$ ipython --no-banner

In [1]: import numpy as np

In [2]: np.set_printoptions(precision=1, suppress=True, linewidth=200, floatmode="fixed")

In [3]: out = np.array([[1, 1, 1, 1, 2, 2, 1],
   ...:     [2, 2, 1, 2, 1, 2, 2],
   ...:     [1, 0, 2, 2, 0, 1, 2],
   ...:     [0, 2, 1, 2, 1, 1, 2],
   ...:     [1, 2, 0, 1, 0, 1, 1],
   ...:     [1, 2, 2, 1, 1, 0, 1],
   ...:     [0, 2, 1, 0, 1, 2, 2]])

In [4]: feats = out - out.T

In [5]: feats
Out[5]: 
array([[ 0, -1,  0,  1,  1,  1,  1],
       [ 1,  0,  1,  0, -1,  0,  0],
       [ 0, -1,  0,  1,  0, -1,  1],
       [-1,  0, -1,  0,  0,  0,  2],
       [-1,  1,  0,  0,  0,  0,  0],
       [-1,  0,  1,  0,  0,  0, -1],
       [-1,  0, -1, -2,  0,  1,  0]])

In [6]: # skew-symmetric

In [7]: out = np.array([[0, 0, 3],
   ...:     [0, 2, 0],
   ...:     [2, 3, 3],
   ...:     [0, 0, 0],
   ...:     [1, 0, 3],
   ...:     [1, 0, 0],
   ...:     [2, 2, 1]])

In [8]: np.einsum("ij,ij->i", feats, feats)
Out[8]: array([5, 3, 4, 6, 2, 3, 7])

In [9]: feats @ out
Out[9]: 
array([[ 4,  0,  4],
       [ 1,  3,  3],
       [ 1,  0,  1],
       [ 2,  1, -4],
       [ 0,  2, -3],
       [ 0,  1, -1],
       [-1, -3, -6]])

In [10]: np.linalg.matrix_rank(feats @ out)
Out[10]: np.int64(3)

In [11]: np.einsum("ik,kj->ij", feats, out)
Out[11]: 
array([[ 4,  0,  4],
       [ 1,  3,  3],
       [ 1,  0,  1],
       [ 2,  1, -4],
       [ 0,  2, -3],
       [ 0,  1, -1],
       [-1, -3, -6]])

In [12]: np.linalg.matrix_rank(np.vstack([feats, out.T]))
Out[12]: np.int64(7)

In [13]: out.T @ feats.T
Out[13]: 
array([[ 4,  1,  1,  2,  0,  0, -1],
       [ 0,  3,  0,  1,  2,  1, -3],
       [ 4,  3,  1, -4, -3, -1, -6]])

In [14]: np.einsum("ik,kj->ji", feats, out)
Out[14]: 
array([[ 4,  1,  1,  2,  0,  0, -1],
       [ 0,  3,  0,  1,  2,  1, -3],
       [ 4,  3,  1, -4, -3, -1, -6]])

In [15]: np.argsort(-np.linalg.norm(feats, axis=0).round(6), kind="stable")[:3]
Out[15]: array([6, 3, 0])

In [16]: np.linalg.matrix_rank(feats, rtol=0.1)
Out[16]: np.int64(6)

In [17]: np.round(np.linalg.norm(feats, 2) / np.linalg.norm(feats), 1)
Out[17]: np.float64(0.6)

In [18]: np.linalg.cond(feats) > 100
Out[18]: np.True_

In [19]: m1 = np.load("out17.npy")

In [20]: m1.round(1) + 0
Out[20]: 
array([[-0.9,  0.7, -0.6,  1.2, -0.2, -0.5,  0.0,  2.0,  1.0,  0.1,  2.7,  0.8],
       [ 0.2, -0.8, -0.2, -0.2, -0.8,  0.4,  1.6,  2.4,  0.7, -1.1, -2.0,  0.8],
       [-1.1,  2.1, -1.8,  1.6,  0.1,  1.2,  0.9, -0.6, -0.4, -0.8, -0.9, -0.9],
       [-0.9, -0.9, -0.7, -1.7, -0.2,  0.5,  2.2, -0.4,  0.9,  1.1,  1.0, -1.6],
       [-1.3,  0.4,  0.8, -0.9, -0.9, -1.4,  1.2, -0.7, -1.8, -1.8,  0.7,  0.8],
       [ 0.6,  2.3, -1.2, -2.6,  0.5, -0.5, -0.5,  0.3,  0.4,  0.3, -0.3,  1.0],
       [-1.0, -0.6,  0.3, -0.2,  0.9,  2.2,  0.3, -1.1,  0.6, -0.1,  0.3,  2.6],
       [-1.2,  0.1,  1.2, -0.4,  2.9, -0.4, -0.3,  0.8,  0.7, -1.3, -0.3, -1.1],
       [-0.1,  0.3,  0.4,  0.6,  1.4, -0.4,  1.4,  0.9, -2.0,  2.4, -0.5,  0.7],
       [ 1.7,  0.4,  0.6, -0.6,  0.2,  2.2,  0.2,  1.0, -1.6, -0.9,  1.4, -0.8],
       [ 0.2,  2.0,  2.8,  0.3, -1.0,  0.4,  0.8, -0.2,  1.3,  0.7, -0.3, -0.2],
       [ 2.4,  0.0, -0.4,  0.9,  1.3, -1.1,  1.8, -1.1,  0.9, -0.9,  0.6,  0.5]])

In [21]: np.round(m1 @ m1.T, 1) + 0
Out[21]: 
array([[16.0,  0.0,  0.0,  0.0,  0.0,  0.0,  0.0,  0.0,  0.0,  0.0,  0.0,  0.0],
       [ 0.0, 16.0,  0.0,  0.0,  0.0,  0.0,  0.0,  0.0,  0.0,  0.0,  0.0,  0.0],
       [ 0.0,  0.0, 16.0,  0.0,  0.0,  0.0,  0.0,  0.0,  0.0,  0.0,  0.0,  0.0],
       [ 0.0,  0.0,  0.0, 16.0,  0.0,  0.0,  0.0,  0.0,  0.0,  0.0,  0.0,  0.0],
       [ 0.0,  0.0,  0.0,  0.0, 16.0,  0.0,  0.0,  0.0,  0.0,  0.0,  0.0,  0.0],
       [ 0.0,  0.0,  0.0,  0.0,  0.0, 16.0,  0.0,  0.0,  0.0,  0.0,  0.0,  0.0],
       [ 0.0,  0.0,  0.0,  0.0,  0.0,  0.0, 16.0,  0.0,  0.0,  0.0,  0.0,  0.0],
       [ 0.0,  0.0,  0.0,  0.0,  0.0,  0.0,  0.0, 16.0,  0.0,  0.0,  0.0,  0.0],
       [ 0.0,  0.0,  0.0,  0.0,  0.0,  0.0,  0.0,  0.0, 16.0,  0.0,  0.0,  0.0],
       [ 0.0,  0.0,  0.0,  0.0,  0.0,  0.0,  0.0,  0.0,  0.0, 16.0,  0.0,  0.0],
       [ 0.0,  0.0,  0.0,  0.0,  0.0,  0.0,  0.0,  0.0,  0.0,  0.0, 16.0,  0.0],
       [ 0.0,  0.0,  0.0,  0.0,  0.0,  0.0,  0.0,  0.0,  0.0,  0.0,  0.0, 16.0]])

In [22]: np.linalg.norm(m1, axis=0)
Out[22]: array([4.0, 4.0, 4.0, 4.0, 4.0, 4.0, 4.0, 4.0, 4.0, 4.0, 4.0, 4.0])

In [23]: np.round(m1.T @ m1, 1) + 0
Out[23]: 
array([[16.0,  0.0,  0.0,  0.0,  0.0,  0.0,  0.0,  0.0,  0.0,  0.0,  0.0,  0.0],
       [ 0.0, 16.0,  0.0,  0.0,  0.0,  0.0,  0.0,  0.0,  0.0,  0.0,  0.0,  0.0],
       [ 0.0,  0.0, 16.0,  0.0,  0.0,  0.0,  0.0,  0.0,  0.0,  0.0,  0.0,  0.0],
       [ 0.0,  0.0,  0.0, 16.0,  0.0,  0.0,  0.0,  0.0,  0.0,  0.0,  0.0,  0.0],
       [ 0.0,  0.0,  0.0,  0.0, 16.0,  0.0,  0.0,  0.0,  0.0,  0.0,  0.0,  0.0],
       [ 0.0,  0.0,  0.0,  0.0,  0.0, 16.0,  0.0,  0.0,  0.0,  0.0,  0.0,  0.0],
       [ 0.0,  0.0,  0.0,  0.0,  0.0,  0.0, 16.0,  0.0,  0.0,  0.0,  0.0,  0.0],
       [ 0.0,  0.0,  0.0,  0.0,  0.0,  0.0,  0.0, 16.0,  0.0,  0.0,  0.0,  0.0],
       [ 0.0,  0.0,  0.0,  0.0,  0.0,  0.0,  0.0,  0.0, 16.0,  0.0,  0.0,  0.0],
       [ 0.0,  0.0,  0.0,  0.0,  0.0,  0.0,  0.0,  0.0,  0.0, 16.0,  0.0,  0.0],
       [ 0.0,  0.0,  0.0,  0.0,  0.0,  0.0,  0.0,  0.0,  0.0,  0.0, 16.0,  0.0],
       [ 0.0,  0.0,  0.0,  0.0,  0.0,  0.0,  0.0,  0.0,  0.0,  0.0,  0.0, 16.0]])

In [24]: np.round(np.linalg.pinv(m1), 1) + 0
Out[24]: 
array([[-0.1,  0.0, -0.1, -0.1, -0.1,  0.0, -0.1, -0.1,  0.0,  0.1,  0.0,  0.1],
       [ 0.0,  0.0,  0.1, -0.1,  0.0,  0.1,  0.0,  0.0,  0.0,  0.0,  0.1,  0.0],
       [ 0.0,  0.0, -0.1,  0.0,  0.1, -0.1,  0.0,  0.1,  0.0,  0.0,  0.2,  0.0],
       [ 0.1,  0.0,  0.1, -0.1, -0.1, -0.2,  0.0,  0.0,  0.0,  0.0,  0.0,  0.1],
       [ 0.0, -0.1,  0.0,  0.0, -0.1,  0.0,  0.1,  0.2,  0.1,  0.0, -0.1,  0.1],
       [ 0.0,  0.0,  0.1,  0.0, -0.1,  0.0,  0.1,  0.0,  0.0,  0.1,  0.0, -0.1],
       [ 0.0,  0.1,  0.1,  0.1,  0.1,  0.0,  0.0,  0.0,  0.1,  0.0,  0.0,  0.1],
       [ 0.1,  0.1,  0.0,  0.0,  0.0,  0.0, -0.1,  0.1,  0.1,  0.1,  0.0, -0.1],
       [ 0.1,  0.0,  0.0,  0.1, -0.1,  0.0,  0.0,  0.0, -0.1, -0.1,  0.1,  0.1],
       [ 0.0, -0.1,  0.0,  0.1, -0.1,  0.0,  0.0, -0.1,  0.1, -0.1,  0.0, -0.1],
       [ 0.2, -0.1, -0.1,  0.1,  0.0,  0.0,  0.0,  0.0,  0.0,  0.1,  0.0,  0.0],
       [ 0.0,  0.1, -0.1, -0.1,  0.0,  0.1,  0.2, -0.1,  0.0, -0.1,  0.0,  0.0]])
